$ python3 -q
>>> import numpy as np
>>> np.set_printoptions(suppress=True, linewidth=160)
>>> rd = lambda a: np.round(a, 2) + 0
>>> data = np.loadtxt("run9.csv", delimiter=",")
>>> print(data)
[[-2.1  1.5 -1.2  0.8  0.3  0.3]
 [ 2.7  0.   0.1 -1.2  1.6 -0.9]
 [ 2.4  0.6  1.3 -1.3 -1.4  1.1]
 [ 1.2  1.2  0.2  1.2  0.5 -0.8]
 [ 4.2 -3.5  2.   0.5 -1.6 -0.2]
 [ 0.3  3.1 -0.7 -1.9 -0.9 -0.1]
 [-4.8  0.1  1.  -0.9 -1.6 -1.1]
 [-5.7 -0.5  0.2 -0.6  0.7 -0.9]
 [-4.2  0.2 -0.7  1.7  1.  -0.2]
 [-0.6 -0.7  0.5 -0.8 -0.1 -0.1]
 [-0.9  1.2 -0.9  1.   0.  -0.9]
 [ 4.8 -1.  -0.7  1.  -1.1 -1.4]
 [-0.3  2.  -0.5  0.7  0.9  2.7]]
>>> gram = np.cov(data, rowvar=False)
>>> print(rd(np.polyfit(data[:, 3], data[:, 1], 1)))
[-0.19  0.33]
>>> print(rd(np.corrcoef(data[:, 3], data[:, 1])[0, 1]))
-0.14
>>> f = np.array([1, 0])
>>> print(np.convolve(data[7], f))
[-5.7 -0.5  0.2 -0.6  0.7 -0.9  0. ]
>>> print(rd(np.correlate(data[7], data[9], "full")))
[ 0.57  0.62  4.59 -2.41  3.57  4.37 -0.61  1.37 -0.58  0.21  0.54]
>>> Xs = data - data.mean(axis=0)
>>> left, sig, VT = np.linalg.svd(Xs, full_matrices=False)
>>> print(np.abs(left[:, 0]).argmax())
4
>>> print(np.abs(VT[0]).argmax())
0
>>> print(rd(sig ** 2 / (sig ** 2).sum()))
[0.63 0.17 0.1  0.06 0.04 0.01]
>>> Xs = (data - data.mean(axis=0)) / data.std(axis=0)
>>> print(np.argwhere(np.abs(Xs) > 2))
[[ 4  1]
 [ 4  2]
 [12  5]]
>>> print(rd(Xs.std(axis=0)))
[1. 1. 1. 1. 1. 1.]
>>> c = np.linalg.lstsq(np.delete(Xs, 2, axis=1), Xs[:, 2])[0]
>>> print(rd(1 - np.var(Xs[:, 2] - np.delete(Xs, 2, axis=1) @ c)))
0.72
>>> print(np.abs(c).argmax())
1
>>> t = np.radians(60)
>>> r_ = np.eye(6)
>>> r_[1, 1] = r_[0, 0] = np.cos(t)
>>> r_[1, 0], r_[0, 1] = -np.sin(t), np.sin(t)
>>> print(rd(r_))
[[ 0.5   0.87  0.    0.    0.    0.  ]
 [-0.87  0.5   0.    0.    0.    0.  ]
 [ 0.    0.    1.    0.    0.    0.  ]
 [ 0.    0.    0.    1.    0.    0.  ]
 [ 0.    0.    0.    0.    1.    0.  ]
 [ 0.    0.    0.    0.    0.    1.  ]]
>>> Y = data @ r_.T
>>> print(rd(np.abs(Y - data).max(axis=0)))
[5.13 5.19 0.   0.   0.   0.  ]
>>> print(rd(np.linalg.svd(data, compute_uv=False)), rd(np.linalg.svd(Y, compute_uv=False)))
[11.82  6.11  4.63  3.66  3.04  1.59] [11.82  6.11  4.63  3.66  3.04  1.59]
>>> mat = np.load("dump.npy")
>>> print(mat)
[[ 4  2  9 11  0]
 [ 6  0  5 13  1]
 [ 2  0  4 13  3]
 [10  0  5 19  0]
 [ 3  0  6 15  0]
 [ 5  0  2 17  2]
 [ 4  2  9 11  0]
 [ 9  0  2 23  0]
 [ 3  0  6 15  0]
 [ 6  0  4 19  0]
 [ 7  0  7 15  0]
 [ 9  0  2 23  0]
 [ 3  0  6 15  0]
 [ 3  0  7  9  2]
 [ 3  0  7  9  2]
 [ 7  0  7 15  0]
 [ 7  8 17  5  0]
 [ 8  0  0 21  1]
 [ 8  0 10 11  0]
 [ 8  0 10 11  0]
 [ 5  4 11 13  0]
 [ 3  0  6 15  0]
 [ 7  0  0 25  2]
 [ 5  4 12  7  0]
 [ 8  0  9 17  0]
 [ 6  6 14  9  0]
 [ 5  0  2 17  2]
 [ 2  0  4 13  3]]
>>> T = np.stack([mat, -2 * mat, mat[::-1]])
>>> print(T.sum(axis=0))
[[ -2  -2  -5   2   3]
 [ -1   0  -3   4   1]
 [  4   6  10  -4  -3]
 [ -2   0   4  -2   0]
 [  2   4   6  -8   0]
 [  2   0  -2   8   0]
 [ -1  -2  -3   4   0]
 [ -4   4   9 -10   0]
 [  5   0   4  -4   0]
 [  2   0   6  -8   0]
 [  1   0  -7   6   1]
 [ -2   8  15 -18   0]
 [  4   0   1   0   0]
 [  0   0   0   0   0]
 [  0   0   0   0   0]
 [ -4   0  -1   0   0]
 [  2  -8 -15  18   0]
 [ -1   0   7  -6  -1]
 [ -2   0  -6   8   0]
 [ -5   0  -4   4   0]
 [  4  -4  -9  10   0]
 [  1   2   3  -4   0]
 [ -2   0   2  -8   0]
 [ -2  -4  -6   8   0]
 [  2   0  -4   2   0]
 [ -4  -6 -10   4   3]
 [  1   0   3  -4  -1]
 [  2   2   5  -2  -3]]
>>> print(np.linalg.matrix_rank(T))
[5 5 5]
>>> print((T @ mat.T).shape)
(3, 28, 28)
>>> J = np.load("m.npy")
>>> print(J)
[[0 1 1 0 0 0 0 1 0 0 1 0 0]
 [1 0 0 1 0 0 0 0 0 0 0 0 0]
 [1 0 0 0 0 0 1 0 1 0 0 0 0]
 [0 1 0 0 0 0 0 0 1 0 0 1 1]
 [0 0 0 0 0 0 0 0 0 1 0 1 0]
 [0 0 0 0 0 0 0 1 0 0 1 0 0]
 [0 0 1 0 0 0 0 0 0 1 0 0 0]
 [1 0 0 0 0 1 0 0 0 0 0 0 1]
 [0 0 1 1 0 0 0 0 0 0 0 1 1]
 [0 0 0 0 1 0 1 0 0 0 1 1 0]
 [1 0 0 0 0 1 0 0 0 1 0 0 0]
 [0 0 0 1 1 0 0 0 1 1 0 0 0]
 [0 0 0 1 0 0 0 1 1 0 0 0 0]]
>>> left, sig, VT = np.linalg.svd(J)
>>> evecs = VT[:(sig > 1e-8).sum()]
>>> rng = np.random.default_rng(96678)
>>> x0 = J[8] + 2 * J[6] + rng.integers(2) * np.eye(13)[10]
>>> print(x0)
[0. 0. 3. 1. 0. 0. 0. 0. 0. 2. 1. 1. 1.]
>>> print(rd(np.linalg.norm(x0 - evecs.T @ evecs @ x0)))
0.0
>>> print(rd(np.diag(evecs.T @ evecs)))
[0.92 0.92 0.92 0.92 0.92 1.   0.69 1.   0.92 0.92 1.   0.92 0.92]
>>> T = np.stack([J, 4 * J, J[::-1]])
>>> print(np.einsum("bij,cij->bc", T, T))
[[ 40 160  12]
 [160 640  48]
 [ 12  48  40]]
>>> print(np.linalg.matrix_rank(T))
[12 12 12]
>>> print((T @ J.T).shape)
(3, 13, 13)
>>> print(rd(np.linalg.det(T)))
[0. 0. 0.]
>>> vals, evecs = np.linalg.eigh(J)
>>> print(np.abs(evecs[:, -1]).round(6).argmax())
8
>>> print(rd(vals))
[-2.5  -2.13 -1.99 -1.56 -1.02 -0.43  0.    0.12  0.84  1.26  2.    2.1   3.31]
>>> print(rd(np.linalg.svd(J, compute_uv=False)))
[3.31 2.5  2.13 2.1  2.   1.99 1.56 1.26 1.02 0.84 0.43 0.12 0.  ]
>>> print(np.trace(J @ J @ J) // 6)
3
>>> print(np.argwhere(np.triu(J)))
[[ 0  1]
 [ 0  2]
 [ 0  7]
 [ 0 10]
 [ 1  3]
 [ 2  6]
 [ 2  8]
 [ 3  8]
 [ 3 11]
 [ 3 12]
 [ 4  9]
 [ 4 11]
 [ 5  7]
 [ 5 10]
 [ 6  9]
 [ 7 12]
 [ 8 11]
 [ 8 12]
 [ 9 10]
 [ 9 11]]
>>> L = np.diag(J.sum(axis=1)) - J
>>> print((np.linalg.eigvalsh(L) < 1e-8).sum())
1
>>> print(round(np.linalg.det(L[1:, 1:])))
15605
>>> print(L @ np.ones(13))
[0. 0. 0. 0. 0. 0. 0. 0. 0. 0. 0. 0. 0.]
>>> print(np.linalg.matrix_rank(L))
12
>>> vals, evecs = np.linalg.eigh(J)
>>> x0 = np.array([4, 2, 0, 0, 0, 5, 5, 1, 0, 4, 0, 4, 2])
>>> print((np.sign(evecs[:, -1].round(6)) == np.sign(evecs[0, -1].round(6))).astype(int))
[1 1 1 1 1 1 1 1 1 1 1 1 1]
>>> print(rd(np.linalg.eigvalsh(J[1:, 1:])))
[-2.13 -2.08 -1.68 -1.32 -0.85 -0.3   0.08  0.45  1.13  1.55  2.    3.15]
>>> arr = np.triu(rng.random((9, 9)) < 0.3, 1).astype(int)
>>> arr = arr + arr.T
>>> print(arr)
[[0 0 1 0 0 0 1 0 0]
 [0 0 0 1 0 0 1 0 1]
 [1 0 0 0 0 0 0 0 1]
 [0 1 0 0 0 0 0 0 0]
 [0 0 0 0 0 0 1 1 1]
 [0 0 0 0 0 0 1 1 0]
 [1 1 0 0 1 1 0 1 0]
 [0 0 0 0 1 1 1 0 0]
 [0 1 1 0 1 0 0 0 0]]
>>> # equal to its transpose
>>> print(arr @ arr)
[[2 1 0 0 1 1 0 1 1]
 [1 3 1 0 2 1 0 1 0]
 [0 1 2 0 1 0 1 0 0]
 [0 0 0 1 0 0 1 0 1]
 [1 2 1 0 3 2 1 1 0]
 [1 1 0 0 2 2 1 1 0]
 [0 0 1 1 1 1 5 2 2]
 [1 1 0 0 1 1 2 3 1]
 [1 0 0 1 0 0 2 1 3]]
>>> print(np.trace(arr @ arr @ arr) // 6)
2
>>> L = np.diag(arr.sum(axis=1)) - arr
>>> print(rd(np.linalg.eigvalsh(L)))
[0.   0.64 0.93 1.85 2.61 3.   3.98 4.69 6.29]
>>> print(L @ np.ones(9))
[0. 0. 0. 0. 0. 0. 0. 0. 0.]
>>> print(L)
[[ 2  0 -1  0  0  0 -1  0  0]
 [ 0  3  0 -1  0  0 -1  0 -1]
 [-1  0  2  0  0  0  0  0 -1]
 [ 0 -1  0  1  0  0  0  0  0]
 [ 0  0  0  0  3  0 -1 -1 -1]
 [ 0  0  0  0  0  2 -1 -1  0]
 [-1 -1  0  0 -1 -1  5 -1  0]
 [ 0  0  0  0 -1 -1 -1  3  0]
 [ 0 -1 -1  0 -1  0  0  0  3]]
>>> print(np.linalg.matrix_rank(L))
8
>>> Y = arr + rng.integers(-2, 3, (9, 8)) @ rng.integers(-2, 3, (8, 9))
>>> print(Y)
[[ -9   4   3  -1 -11  -2   9   6  -5]
 [ -3  -8  -7  -6  11   2 -16   0   3]
 [ -3  -7   7   3  -8   1   4   6  -6]
 [  3   3  -3  -3  -8   2   8   3   1]
 [ -6  13  -4  -7   4  -3  -2  -9   6]
 [ -5   1  -9   3  10  -2  -6   5   4]
 [  3  -6   2  -4   1  -3  -5   2  -7]
 [ -8  13  -3   2  13 -10  -7  -4   0]
 [  6   0   3   1   2  -1   0  -5  -3]]
>>> print(Y - arr)
[[ -9   4   2  -1 -11  -2   8   6  -5]
 [ -3  -8  -7  -7  11   2 -17   0   2]
 [ -4  -7   7   3  -8   1   4   6  -7]
 [  3   2  -3  -3  -8   2   8   3   1]
 [ -6  13  -4  -7   4  -3  -3 -10   5]
 [ -5   1  -9   3  10  -2  -7   4   4]
 [  2  -7   2  -4   0  -4  -5   1  -7]
 [ -8  13  -3   2  12 -11  -8  -4   0]
 [  6  -1   2   1   1  -1   0  -5  -3]]
>>> print(np.abs(Y - arr).sum(axis=1))
[48 57 47 33 55 45 32 61 20]
>>> print(np.diff(Y, axis=0))
[[  6 -12 -10  -5  22   4 -25  -6   8]
 [  0   1  14   9 -19  -1  20   6  -9]
 [  6  10 -10  -6   0   1   4  -3   7]
 [ -9  10  -1  -4  12  -5 -10 -12   5]
 [  1 -12  -5  10   6   1  -4  14  -2]
 [  8  -7  11  -7  -9  -1   1  -3 -11]
 [-11  19  -5   6  12  -7  -2  -6   7]
 [ 14 -13   6  -1 -11   9   7  -1  -3]]
>>> print(np.count_nonzero(Y))
77
>>> print(np.linalg.matrix_rank(Y))
9
>>> print(rd(Y.mean(axis=0)))
[-2.44  1.44 -1.22 -1.33  1.56 -1.78 -1.67  0.44 -0.78]
>>> print(Y.sum(axis=1))
[ -6 -24  -3   6  -8   1 -17  -4   3]
>>> m1 = np.load("test3.npy")
>>> print(m1)
[[1.   0.9  0.81 0.73 0.66 0.59]
 [0.9  1.   0.9  0.81 0.73 0.66]
 [0.81 0.9  1.   0.9  0.81 0.73]
 [0.73 0.81 0.9  1.   0.9  0.81]
 [0.66 0.73 0.81 0.9  1.   0.9 ]
 [0.59 0.66 0.73 0.81 0.9  1.  ]]
>>> L = np.linalg.cholesky(m1)
>>> print(rd(np.diag(L) ** 2))
[1.   0.19 0.19 0.19 0.19 0.19]
>>> print(m1 / np.sqrt(np.outer(np.diag(m1), np.diag(m1))))
[[1.   0.9  0.81 0.73 0.66 0.59]
 [0.9  1.   0.9  0.81 0.73 0.66]
 [0.81 0.9  1.   0.9  0.81 0.73]
 [0.73 0.81 0.9  1.   0.9  0.81]
 [0.66 0.73 0.81 0.9  1.   0.9 ]
 [0.59 0.66 0.73 0.81 0.9  1.  ]]
>>> print(np.linalg.eigvalsh(m1).min() > 0)
True
>>> x0 = np.array([-2, 3, -2, 1, 3, 2])
>>> print(np.linalg.norm(m1 @ x0) <= np.linalg.norm(m1, 2) * np.linalg.norm(x0) + 1e-9)
True
>>> print(rd((m1 * x0).sum(axis=1)))
[2.97 3.72 3.87 4.49 4.95 4.85]
>>> t = rng.uniform(0, 2 * np.pi, 32)
>>> q, _ = np.linalg.qr(np.array([[0.4, -0.2],
...     [-0.8, 0.4],
...     [-0.5, 1.0],
...     [-0.2, 0.5],
...     [1.3, 1.9],
...     [-0.2, 0.6],
...     [0.0, -0.2],
...     [-1.0, 2.6],
...     [0.3, -1.1],
...     [1.8, 0.9]]))
>>> E = 5 * np.c_[np.cos(t), np.sin(t)] @ q.T
>>> print(rd(E))
[[-0.27  0.54 -0.43 -0.28 -3.48 -0.38  0.2  -1.48  0.77 -3.05]
 [-0.79  1.59  1.37  0.6  -1.31  0.65 -0.1   3.03 -1.07 -2.67]
 [ 0.78 -1.56 -1.48 -0.66  0.81 -0.73  0.14 -3.37  1.23  2.29]
 [-0.25  0.49  1.3   0.65  2.58  0.78 -0.26  3.4  -1.44  1.28]
 [ 0.6  -1.2  -0.39 -0.11  3.17 -0.06 -0.1  -0.49 -0.01  3.56]
 [-0.25  0.49  1.3   0.65  2.58  0.79 -0.26  3.4  -1.44  1.28]
 [ 0.2  -0.4  -1.24 -0.63 -2.71 -0.76  0.26 -3.27  1.4  -1.47]
 [-0.79  1.58  1.22  0.52 -1.76  0.55 -0.06  2.64 -0.89 -2.99]
 [-0.79  1.58  1.39  0.61 -1.2   0.67 -0.11  3.11 -1.11 -2.6 ]
 [ 0.44 -0.88 -1.51 -0.73 -1.85 -0.86  0.26 -3.8   1.55 -0.33]
 [-0.76  1.51  1.55  0.7  -0.38  0.78 -0.16  3.59 -1.34 -1.94]
 [-0.28  0.56  1.35  0.67  2.46  0.8  -0.26  3.49 -1.47  1.12]
 [-0.62  1.24  1.62  0.76  0.85  0.87 -0.23  3.92 -1.54 -0.77]
 [ 0.54 -1.08 -1.59 -0.76 -1.35 -0.88  0.24 -3.91  1.56  0.24]
 [-0.15  0.3  -0.66 -0.38 -3.4  -0.49  0.23 -2.01  0.97 -2.73]
 [-0.73  1.46  1.59  0.73 -0.07  0.82 -0.18  3.72 -1.41 -1.66]
 [-0.42  0.85 -0.08 -0.12 -3.46 -0.2   0.16 -0.66  0.46 -3.38]
 [ 0.41 -0.83  0.11  0.13  3.47  0.21 -0.17  0.71 -0.48  3.36]
 [-0.56  1.12  1.6   0.76  1.23  0.88 -0.24  3.92 -1.56 -0.38]
 [-0.47  0.93  0.02 -0.07 -3.42 -0.14  0.15 -0.41  0.36 -3.44]
 [-0.09  0.18 -0.78 -0.43 -3.32 -0.55  0.24 -2.28  1.06 -2.54]
 [ 0.1  -0.19 -1.09 -0.57 -2.98 -0.69  0.26 -2.96  1.3  -1.89]
 [-0.49  0.97  0.07 -0.04 -3.4  -0.11  0.14 -0.28  0.31 -3.47]
 [ 0.69 -1.38 -0.69 -0.25  2.83 -0.23 -0.05 -1.24  0.3   3.52]
 [ 0.7  -1.4  -0.72 -0.27  2.79 -0.25 -0.04 -1.32  0.33  3.51]
 [ 0.79 -1.59 -1.38 -0.6   1.27 -0.65  0.1  -3.06  1.08  2.65]
 [ 0.76 -1.51 -1.55 -0.7   0.39 -0.78  0.16 -3.59  1.34  1.94]
 [ 0.7  -1.41 -0.75 -0.28  2.75 -0.26 -0.04 -1.38  0.36  3.5 ]
 [-0.6   1.2   1.62  0.76  1.01  0.88 -0.23  3.93 -1.55 -0.61]
 [-0.68  1.37  0.66  0.24 -2.87  0.21  0.05  1.17 -0.27 -3.53]
 [-0.77  1.54  1.05  0.43 -2.19  0.45 -0.02  2.18 -0.69 -3.24]
 [-0.76  1.52  1.54  0.7  -0.46  0.77 -0.16  3.56 -1.32 -2.  ]]
>>> # rows and columns are dependent
>>> Xs = E - E.mean(axis=0)
>>> evecs = np.linalg.svd(Xs)[2][:2]
>>> Y = Xs - Xs @ evecs.T @ evecs
>>> print(rd(np.cov(Xs @ evecs.T, rowvar=False)))
[[13.52  0.  ]
 [ 0.   11.66]]
>>> print(np.linalg.norm(Y, axis=1).round(6).argmax())
0
>>> print(rd(np.linalg.norm(Y) / np.linalg.norm(Xs)))
0.0
>>> print(rd(np.diag(evecs.T @ evecs)))
[0.03 0.1  0.11 0.02 0.49 0.03 0.   0.62 0.1  0.51]
